% ipython --no-banner

In [1]: import numpy as np

In [2]: np.set_printoptions(precision=3, suppress=True, linewidth=200, legacy="1.25")

In [3]: E = np.array([[1, 0, 0, 0], [0, -2, 0, 0], [0, 0, 2, 0], [0, 0, 0, 1]])

In [4]: Uu, sigma = np.linalg.svd(E)
ValueError: too many values to unpack (expected 2)


In [5]: Uu, sigma, Vh = np.linalg.svd(E, full_matrices=False)

In [6]: sigma / sigma[0]
Out[6]: array([1. , 1. , 0.5, 0.5])

In [7]: Uu.T @ Uu
Out[7]: 
array([[1., 0., 0., 0.],
       [0., 1., 0., 0.],
       [0., 0., 1., 0.],
       [0., 0., 0., 1.]])

In [8]: Uu.T @ E @ Vh.T
Out[8]: 
array([[2., 0., 0., 0.],
       [0., 2., 0., 0.],
       [0., 0., 1., 0.],
       [0., 0., 0., 1.]])

In [9]: E.T @ E
Out[9]: 
array([[1, 0, 0, 0],
       [0, 4, 0, 0],
       [0, 0, 4, 0],
       [0, 0, 0, 1]])

In [10]: rng = np.random.default_rng(26)

In [11]: idx = rng.permutation(4)

In [12]: idx
Out[12]: array([2, 3, 1, 0])

In [13]: M2 = E[idx][:, idx]

In [14]: np.allclose(M2, E)
Out[14]: False

In [15]: np.round(np.linalg.det(M2), 3), round(np.linalg.det(E[idx]), 3)
Out[15]: (-4.0, 4.0)

In [16]: K = np.array([[2.0, 0.0, 0.0, 0.0, 0.0],
    ...:     [0.0, 3.0, 3.0, 0.0, -3.0],
    ...:     [0.0, 3.0, 11.0, 0.0, -9.0],
    ...:     [0.0, 0.0, 0.0, 2.0, 0.0],
    ...:     [0.0, -3.0, -9.0, 0.0, 11.0]])

In [17]: # symmetric, so the eigenvalues are real

In [18]: x0 = np.ones(5)

In [19]: for _ in range(6):
    ...:     x0 = K @ x0
    ...:     x0 /= np.linalg.norm(x0)
    ...:     print(round(x0 @ K @ x0, 3))
    ...: 
12.256
20.854
20.999
21.0
21.0
21.0

In [20]: x0.round(3) + 0
Out[20]: array([ 0.   ,  0.229,  0.688,  0.   , -0.688])

In [21]: M2 = np.array([[3, -2, 0], [-1, -5, -1], [-4, 1, -5], [1, 2, 2], [-4, 1, -1]])

In [22]: np.einsum("ij->j", K)
Out[22]: array([ 2.,  3.,  5.,  2., -1.])

In [23]: np.einsum("ij,ij->", K, M2)
ValueError: operands could not be broadcast together with remapped shapes [original->remapped]: (5,5)->(5,5) (5,3)->(5,3) 


In [24]: np.einsum("ij,ij->i", K, K)
Out[24]: array([  4.,  27., 211.,   4., 211.])

In [25]: K @ M2
Out[25]: 
array([[  6.,  -4.,   0.],
       [ -3., -15., -15.],
       [-11., -13., -49.],
       [  2.,   4.,   4.],
       [ -5.,  17.,  37.]])

In [26]: np.linalg.matrix_rank(K @ M2)
Out[26]: 3

In [27]: np.linalg.matrix_rank(np.vstack([K, M2.T]))
Out[27]: 5

In [28]: M2.T @ K.T
Out[28]: 
array([[  6.,  -3., -11.,   2.,  -5.],
       [ -4., -15., -13.,   4.,  17.],
       [  0., -15., -49.,   4.,  37.]])

In [29]: np.einsum("ik,kj->ji", K, M2)
Out[29]: 
array([[  6.,  -3., -11.,   2.,  -5.],
       [ -4., -15., -13.,   4.,  17.],
       [  0., -15., -49.,   4.,  37.]])

In [30]: np.flatnonzero(np.linalg.matrix_power((K != 0) + (K.T != 0) + np.eye(5), 5)[2])
Out[30]: array([1, 2, 4])

In [31]: round(float(np.linalg.det(K)), 3)
Out[31]: 336.0

In [32]: (np.linalg.matrix_power((K != 0) + (K.T != 0) + np.eye(5), 5) > 0).astype(int)
Out[32]: 
array([[1, 0, 0, 0, 0],
       [0, 1, 1, 0, 1],
       [0, 1, 1, 0, 1],
       [0, 0, 0, 1, 0],
       [0, 1, 1, 0, 1]])

In [33]: arr = np.array([[9, 0, 0, 0, 0],
    ...:     [4, 6, 0, 0, 0],
    ...:     [3, 2, 7, 0, 0],
    ...:     [6, 1, 1, 1, 0],
    ...:     [7, 4, 3, 2, 6]])

In [34]: q = arr.astype(float).copy()

In [35]: for j in range(5):
    ...:     q[:, j] -= q[:, :j] @ (q[:, :j].T @ q[:, j])
    ...:     q[:, j] /= np.linalg.norm(q[:, j])
    ...: 

In [36]: np.round(q.T @ q, 3) + 0
Out[36]: 
array([[1., 0., 0., 0., 0.],
       [0., 1., 0., 0., 0.],
       [0., 0., 1., 0., 0.],
       [0., 0., 0., 1., 0.],
       [0., 0., 0., 0., 1.]])

In [37]: M2 = np.array([[2, 0, 2], [2, 2, 2], [0, 2, 1], [2, 1, 1], [2, 2, 0]])

In [38]: np.einsum("ik,kj->ij", arr, M2)
Out[38]: 
array([[18,  0, 18],
       [20, 12, 20],
       [10, 18, 17],
       [16,  5, 16],
       [38, 28, 27]])

In [39]: np.einsum("ij,ij->i", arr, arr)
Out[39]: array([ 81,  52,  62,  39, 114])

In [40]: np.einsum("ij->j", arr)
Out[40]: array([29, 13, 11,  3,  6])

In [41]: M2.T @ arr.T
Out[41]: 
array([[18, 20, 10, 16, 38],
       [ 0, 12, 18,  5, 28],
       [18, 20, 17, 16, 27]])

In [42]: f = np.array([1, 2, 3, 9, 2])

In [43]: M2 = arr + np.outer(f, np.eye(5)[1])

In [44]: round(float(np.linalg.det(M2) / np.linalg.det(arr)), 3), round(1 + np.linalg.solve(arr, f)[1], 3)
Out[44]: (1.259, 1.259)

In [45]: np.linalg.matrix_rank(M2 - arr)
Out[45]: 1

In [46]: M2
Out[46]: 
array([[ 9.,  1.,  0.,  0.,  0.],
       [ 4.,  8.,  0.,  0.,  0.],
       [ 3.,  5.,  7.,  0.,  0.],
       [ 6., 10.,  1.,  1.,  0.],
       [ 7.,  6.,  3.,  2.,  6.]])

In [47]: X = np.loadtxt("x.csv", delimiter=",")

In [48]: X
Out[48]: 
array([[ 7.925, 28.576, 69.509, 38.287,  8.956, 89.471],
       [11.073, 29.242, 70.646, 39.835,  9.822, 92.402],
       [10.841, 31.531, 69.915, 42.021, 10.999, 91.104],
       [ 8.718, 30.492, 69.836, 39.868,  9.893, 88.121],
       [10.612, 29.045, 68.915, 38.699,  9.305, 91.381],
       [ 9.487, 31.882, 71.306, 39.167, 10.155, 88.408],
       [ 9.375, 30.218, 69.584, 39.188,  9.682, 91.342],
       [ 9.911, 28.714, 70.108, 40.072,  9.057, 89.863],
       [10.209, 28.928, 68.692, 39.186, 10.084, 91.333],
       [11.503, 31.179, 68.885, 39.7  ,  9.83 , 90.045],
       [ 9.8  , 29.065, 69.886, 41.237, 10.863, 89.491],
       [ 9.883, 29.912, 69.96 , 39.492,  9.494, 90.855]])

In [49]: cen = (X - X.mean(axis=0)) / X.std(axis=0)

In [50]: np.argwhere(np.abs(cen) > 2)
Out[50]: 
array([[0, 0],
       [2, 3],
       [5, 2]])

In [51]: beta = np.linalg.lstsq(np.delete(cen, 4, axis=1), cen[:, 4])[0]

In [52]: round(1 - np.var(cen[:, 4] - np.delete(cen, 4, axis=1) @ beta), 3)
Out[52]: 0.692

In [53]: x0 = np.array([-1, 1, 0, 1, 0, -2])

In [54]: target = X @ x0

In [55]: beta, lr = np.zeros(6), 1 / np.linalg.norm(X, 2) ** 2

In [56]: for i in range(300):
    ...:     beta -= lr * X.T @ (X @ beta - target)
    ...:     if i % 50 == 0: print(i, round(np.linalg.norm(X @ beta - target), 3))
    ...: 
0 11.378
50 11.306
100 11.234
150 11.163
200 11.092
250 11.022

In [57]: round(float(np.linalg.cond(X)), 3)
Out[57]: 414.197
